In [1]: import numpy as np

In [2]: np.set_printoptions(precision=2, suppress=True, linewidth=160, legacy="1.25")

In [3]: data = np.array([[3, 0, -2, -5, 1, -1],
   ...:     [0, 4, -2, 2, -2, 5],
   ...:     [5, 4, -4, 2, 2, 4],
   ...:     [4, 5, 4, 5, -3, 4],
   ...:     [-4, 0, 5, 2, -3, 4],
   ...:     [-4, 5, -1, 5, 1, -1]])

In [4]: data
Out[4]: 
array([[ 3,  0, -2, -5,  1, -1],
       [ 0,  4, -2,  2, -2,  5],
       [ 5,  4, -4,  2,  2,  4],
       [ 4,  5,  4,  5, -3,  4],
       [-4,  0,  5,  2, -3,  4],
       [-4,  5, -1,  5,  1, -1]])

In [5]: vec = np.array([-3, 6, -1, 8, 9, -4])

In [6]: h1 = np.maximum(data @ vec, 0)

In [7]: data * (h1 > 1e-9)[:, None]
Out[7]: 
array([[ 0,  0,  0,  0,  0,  0],
       [ 0,  4, -2,  2, -2,  5],
       [ 5,  4, -4,  2,  2,  4],
       [ 4,  5,  4,  5, -3,  4],
       [ 0,  0,  0,  0,  0,  0],
       [-4,  5, -1,  5,  1, -1]])

In [8]: np.flatnonzero(h1 > 1e-9)
Out[8]: array([1, 2, 3, 5])

In [9]: np.maximum(data @ (3 * vec), 0)
Out[9]: array([  0,  12,  93,  33,   0, 288])

In [10]: data.T @ h1
Out[10]: array([-185,  675, -184,  605,  117,   92])

In [11]: h1
Out[11]: array([ 0,  4, 31, 11,  0, 96])

In [12]: r0 = np.array([-3, 0, -3])

In [13]: np.polyval(r0, data[3])
Out[13]: array([-51, -78, -51, -78, -30, -51])

In [14]: np.convolve(data[3], r0)
Out[14]: array([-12, -15, -24, -30,  -3, -27,   9, -12])

In [15]: q, vecs = np.linalg.qr(data[:, :2])[0], np.linalg.qr(data[:, 2:])[0]

In [16]: sig = np.linalg.svd(q.T @ vecs, compute_uv=False)

In [17]: np.round(np.linalg.norm(q @ q.T - vecs @ vecs.T, 2), 2)
Out[17]: 1.0

In [18]: sig
Out[18]: array([0.92, 0.61])

In [19]: (sig > 0.9).sum()
Out[19]: 1

In [20]: W0 = np.loadtxt("m.csv", delimiter=",")

In [21]: W0
Out[21]: 
array([[ 3.  ,  1.23, -0.99, -1.55, -1.25, -3.08],
       [-0.02,  4.09,  0.03,  1.41,  2.15,  1.31],
       [ 0.69,  1.26, -2.48,  1.2 ,  0.8 ,  3.83],
       [ 0.64,  0.94, -3.62,  0.63,  0.08,  3.2 ],
       [-2.5 ,  2.  , -1.21, -2.05,  3.01,  0.24],
       [-0.56, -3.49, -2.94,  0.59, -1.87,  0.14],
       [ 2.29, -3.23, -2.51, -0.92,  1.05,  1.03],
       [-1.07,  1.74, -0.12, -2.84,  3.31,  1.32],
       [-0.89,  2.33,  2.57, -1.69,  2.54, -1.68],
       [ 1.41,  4.13,  1.06, -0.66, -1.6 ,  1.34],
       [-0.13,  1.28, -1.26,  4.14,  1.95,  0.91],
       [-0.43,  0.35,  3.2 ,  0.09,  0.25,  3.79],
       [ 0.77,  0.22,  4.56,  0.56, -1.38,  1.18],
       [ 1.95,  0.41, -3.3 , -1.93, -0.54, -2.48],
       [-1.19, -0.16,  2.99, -2.67, -1.31, -2.4 ]])

In [22]: P = W0 @ np.linalg.solve(W0.T @ W0, W0.T)

In [23]: np.linalg.matrix_rank(np.eye(15) - P)
Out[23]: 9

In [24]: np.allclose(P @ P, P)
Out[24]: True

In [25]: cent = W0[[3, 13]].astype(float)

In [26]: for _ in range(4):
    ...:     lab = np.linalg.norm(W0[:, None] - cent, axis=-1).argmin(axis=1)
    ...:     cent = np.array([W0[lab == j].mean(axis=0) for j in range(2)])
    ...: 

In [27]: lab
Out[27]: array([1, 0, 0, 0, 0, 0, 0, 0, 1, 0, 0, 0, 0, 1, 1])

In [28]: np.bincount(lab)
Out[28]: array([11,  4])

In [29]: cent[1] - cent[0]
Out[29]: array([ 0.62,  0.11,  0.8 , -2.16, -0.84, -4.07])

In [30]: np.abs(cent[1] - cent[0]).argmax()
Out[30]: 5

In [31]: lab = W0[:, 2] > np.median(W0[:, 2])

In [32]: r0 = W0[lab].mean(axis=0) - W0[~lab].mean(axis=0)

In [33]: ((W0 - W0.mean(axis=0)) @ r0 > 0).astype(int)
Out[33]: array([0, 1, 0, 0, 1, 0, 0, 1, 1, 1, 0, 1, 1, 0, 1])

In [34]: r0
Out[34]: array([-0.88,  1.76,  4.33, -0.84,  0.16,  0.22])

In [35]: round((((W0 - W0.mean(axis=0)) @ r0 > 0) == lab).mean(), 2)
Out[35]: 0.93

In [36]: M2 = np.c_[W0[:, :5] @ np.array([[1, -3, -1, 0, 3],
    ...:     [-1, -1, 2, 3, 0],
    ...:     [3, -3, 2, 0, -2],
    ...:     [-2, 0, 2, -3, 2],
    ...:     [2, -3, -3, 1, 3]]), np.array([1, 0, -2, 2, 2, -2, -1, -1, 2, 1, -2, 2, 0, 0, -1])]

In [37]: M2
Out[37]: 
array([[ -0.6 ,  -3.51,  -1.87,   7.09,   4.13,   1.  ],
       [ -2.54, -10.57,   4.63,  10.19,   9.15,   0.  ],
       [ -8.81,   1.71,  -3.13,   0.98,  11.83,  -2.  ],
       [-12.26,   7.76,  -4.98,   1.01,  10.66,   2.  ],
       [  1.99,   0.1 ,  -9.05,  15.16,  -0.15,   2.  ],
       [-10.81,  19.6 ,  -5.51, -14.11,  -0.23,  -2.  ],
       [  1.93,   0.74, -18.76,  -5.88,  13.2 ,  -1.  ],
       [  9.13,  -8.1 , -11.3 ,  17.05,   1.28,  -1.  ],
       [ 12.95, -14.99,  -0.31,  14.6 ,  -3.57,   2.  ],
       [ -1.42,  -6.74,  12.45,  12.77,  -4.01,   1.  ],
       [ -9.57,  -2.96,   2.6 ,  -6.63,  16.26,  -2.  ],
       [  9.14,  -9.41,   6.96,   1.03,  -6.76,   2.  ],
       [ 10.35, -12.07,  14.05,  -2.4 ,  -9.83,   0.  ],
       [ -5.58,   5.26,  -9.97,   6.48,   6.97,   0.  ],
       [ 10.66,  -1.31,   5.44,   6.22, -18.82,  -1.  ]])

In [38]: np.linalg.matrix_rank(np.c_[W0, M2])
Out[38]: 7

In [39]: np.linalg.matrix_rank(M2)
Out[39]: 6

In [40]: np.linalg.norm(np.linalg.qr(W0)[0].T @ M2, axis=0) ** 2 / ((M2 ** 2).sum(axis=0) + 1e-12)
Out[40]: array([1.  , 1.  , 1.  , 1.  , 1.  , 0.29])

In [41]: cen = W0 - W0.mean(axis=0)

In [42]: vecs = np.linalg.svd(cen)[2][:5]

In [43]: M2 = cen - cen @ vecs.T @ vecs

In [44]: M2.std(axis=0)
Out[44]: array([0.69, 0.21, 0.22, 0.01, 0.55, 0.01])

In [45]: np.diag(vecs.T @ vecs)
Out[45]: array([0.46, 0.95, 0.95, 1.  , 0.65, 1.  ])

In [46]: round(float(np.linalg.norm(M2) / np.linalg.norm(cen)), 2)
Out[46]: 0.19

In [47]: np.linalg.norm(M2, axis=1).round(6).argmax()
Out[47]: 6

In [48]: M2 = np.array([[0.8, 1.0], [-1.0, 0.8], [-1.1, -0.9]])

In [49]: cent = np.array([[-0.3, -0.2, -0.8, -1.1, 0.1], [-0.8, 0.3, 0.2, -0.6, -0.2]])

In [50]: m1 = M2 @ cent

In [51]: m1
Out[51]: 
array([[-1.04,  0.14, -0.44, -1.48, -0.12],
       [-0.34,  0.44,  0.96,  0.62, -0.26],
       [ 1.05, -0.05,  0.7 ,  1.75,  0.07]])

In [52]: rk = np.linalg.matrix_rank(m1)

In [53]: rk
Out[53]: 2

In [54]: N = np.linalg.svd(m1)[2][rk:].T

In [55]: np.allclose(m1 @ N, 0)
Out[55]: True

In [56]: np.round(m1 @ N, 2) + 0
Out[56]: 
array([[0., 0., 0.],
       [0., 0., 0.],
       [0., 0., 0.]])

In [57]: [int(np.linalg.matrix_rank(m1[:i])) for i in range(1, len(m1) + 1)]
Out[57]: [1, 2, 2]

In [58]: np.linalg.matrix_rank(m1.T @ m1), np.linalg.matrix_rank(m1 @ m1.T)
Out[58]: (2, 2)

In [59]: N.shape
Out[59]: (5, 3)

In [60]: [int(np.linalg.matrix_rank(np.delete(m1, i, axis=0))) for i in range(3)]
Out[60]: [2, 2, 2]

In [61]: vec = np.array([2, 0, 3, 0, 0])

In [62]: h1 = np.maximum(m1 @ vec, 0)

In [63]: m1.T @ h1
Out[63]: array([ 3.66,  0.76,  5.05,  8.71, -0.28])

In [64]: h1
Out[64]: array([0. , 2.2, 4.2])

In [65]: Uu, sig, Vt = np.linalg.svd(m1)

In [66]: vecs = Vt[:(sig > 1e-8).sum()]

In [67]: rng = np.random.default_rng(52744)

In [68]: vec = m1[2] + 2 * m1[0] + rng.integers(2) * np.eye(5)[2]

In [69]: vec
Out[69]: array([-1.03,  0.23, -0.18, -1.21, -0.17])

In [70]: np.round(vecs.T @ vecs, 2) + 0
Out[70]: 
array([[ 0.56, -0.24, -0.22,  0.34,  0.16],
       [-0.24,  0.16,  0.26,  0.02, -0.1 ],
       [-0.22,  0.26,  0.55,  0.33, -0.15],
       [ 0.34,  0.02,  0.33,  0.67,  0.  ],
       [ 0.16, -0.1 , -0.15,  0.  ,  0.06]])

In [71]: mat = np.loadtxt("a.csv", delimiter=",")

In [72]: mat
Out[72]: 
array([[0., 0., 0.],
       [5., 9., 0.],
       [0., 0., 0.],
       [2., 4., 0.],
       [2., 4., 0.],
       [5., 9., 0.],
       [2., 4., 0.],
       [5., 9., 0.],
       [2., 4., 0.],
       [0., 0., 0.],
       [2., 4., 0.],
       [2., 4., 0.],
       [2., 4., 0.],
       [5., 9., 0.],
       [2., 4., 0.],
       [5., 9., 0.],
       [0., 0., 0.],
       [0., 0., 0.],
       [5., 9., 0.],
       [0., 0., 0.],
       [5., 9., 0.],
       [0., 0., 0.],
       [0., 0., 0.],
       [0., 0., 0.],
       [0., 0., 0.],
       [5., 9., 0.],
       [0., 0., 0.],
       [0., 0., 0.]])

In [73]: # rows and columns are dependent

In [74]: rk = np.linalg.matrix_rank(mat)

In [75]: rk
Out[75]: 2

In [76]: N = np.linalg.svd(mat)[2][rk:].T

In [77]: [int(np.linalg.matrix_rank(mat[:i])) for i in range(1, len(mat) + 1)]
Out[77]: 
[0,
 1,
 1,
 2,
 2,
 2,
 2,
 2,
 2,
 2,
 2,
 2,
 2,
 2,
 2,
 2,
 2,
 2,
 2,
 2,
 2,
 2,
 2,
 2,
 2,
 2,
 2,
 2]

In [78]: N[:, 0] / N[np.abs(N[:, 0]).round(6).argmax(), 0]
Out[78]: array([0., 0., 1.])

In [79]: np.linalg.matrix_rank(mat.T @ mat), np.linalg.matrix_rank(mat @ mat.T)
Out[79]: (2, 2)

In [80]: np.allclose(mat @ N, 0)
Out[80]: True

In [81]: [int(np.linalg.matrix_rank(mat[:, :j + 1])) for j in range(3)]
Out[81]: [1, 2, 2]

In [82]: N.shape
Out[82]: (3, 1)

In [83]: J = np.load("block9.npy")

In [84]: J
Out[84]: 
array([[0, 0, 1, 0, 0, 3, 0],
       [0, 1, 0, 0, 0, 0, 0],
       [1, 0, 3, 0, 0, 2, 1],
       [0, 0, 0, 0, 0, 0, 0],
       [0, 0, 0, 0, 0, 0, 0],
       [1, 0, 1, 0, 0, 1, 1],
       [1, 0, 0, 0, 0, 1, 2]])

In [85]: np.linalg.cond(J) > 100
Out[85]: True

In [86]: rk = np.linalg.matrix_rank(J)

In [87]: rk
Out[87]: 5

In [88]: N = np.linalg.svd(J)[2][rk:].T

In [89]: [int(np.linalg.matrix_rank(np.delete(J, i, axis=0))) for i in range(7)]
Out[89]: [4, 4, 4, 5, 5, 4, 4]

In [90]: np.round(J @ N, 2) + 0
Out[90]: 
array([[0., 0.],
       [0., 0.],
       [0., 0.],
       [0., 0.],
       [0., 0.],
       [0., 0.],
       [0., 0.]])

In [91]: np.round(N @ N.T, 2) + 0
Out[91]: 
array([[0., 0., 0., 0., 0., 0., 0.],
       [0., 0., 0., 0., 0., 0., 0.],
       [0., 0., 0., 0., 0., 0., 0.],
       [0., 0., 0., 1., 0., 0., 0.],
       [0., 0., 0., 0., 1., 0., 0.],
       [0., 0., 0., 0., 0., 0., 0.],
       [0., 0., 0., 0., 0., 0., 0.]])

In [92]: feats = np.loadtxt("run15.csv", delimiter=",")

In [93]: feats
Out[93]: 
array([[ -1.,   2.,  -5.],
       [  1.,   4.,  13.],
       [  0.,   0.,   0.],
       [ -1.,  -1.,  -9.],
       [ -2.,  -8., -26.]])

In [94]: Uu, sig, Vt = np.linalg.svd(feats)

In [95]: vecs = Vt[:(sig > 1e-8).sum()]

In [96]: vec = feats[1] + -2 * feats[3] + rng.integers(2) * np.eye(3)[2]

In [97]: vec
Out[97]: array([ 3.,  6., 32.])

In [98]: np.linalg.matrix_rank(np.vstack([feats, vec]))
Out[98]: 3

In [99]: np.diag(vecs.T @ vecs)
Out[99]: array([0.05, 0.97, 0.98])

In [100]: np.round(np.linalg.norm(vec - vecs.T @ vecs @ vec), 2)
Out[100]: 0.13

In [101]: vecs.T @ vecs
Out[101]: 
array([[ 0.05, -0.17,  0.12],
       [-0.17,  0.97,  0.02],
       [ 0.12,  0.02,  0.98]])

In [102]: M2 = feats + rng.integers(-2, 3, (5, 2)) @ rng.integers(-2, 3, (2, 3))

In [103]: M2
Out[103]: 
array([[ -1.,   0.,  -5.],
       [ -1.,   3.,  11.],
       [ -2.,  -1.,  -2.],
       [ -3.,  -1., -11.],
       [ -6., -12., -30.]])

In [104]: M2 - feats
Out[104]: 
array([[ 0., -2.,  0.],
       [-2., -1., -2.],
       [-2., -1., -2.],
       [-2.,  0., -2.],
       [-4., -4., -4.]])

In [105]: np.linalg.matrix_rank(M2 - feats, tol=1e-8)
Out[105]: 2

In [106]: np.round(np.linalg.svd(M2 - feats, compute_uv=False), 2) + 0
Out[106]: array([8.49, 2.45, 0.  ])
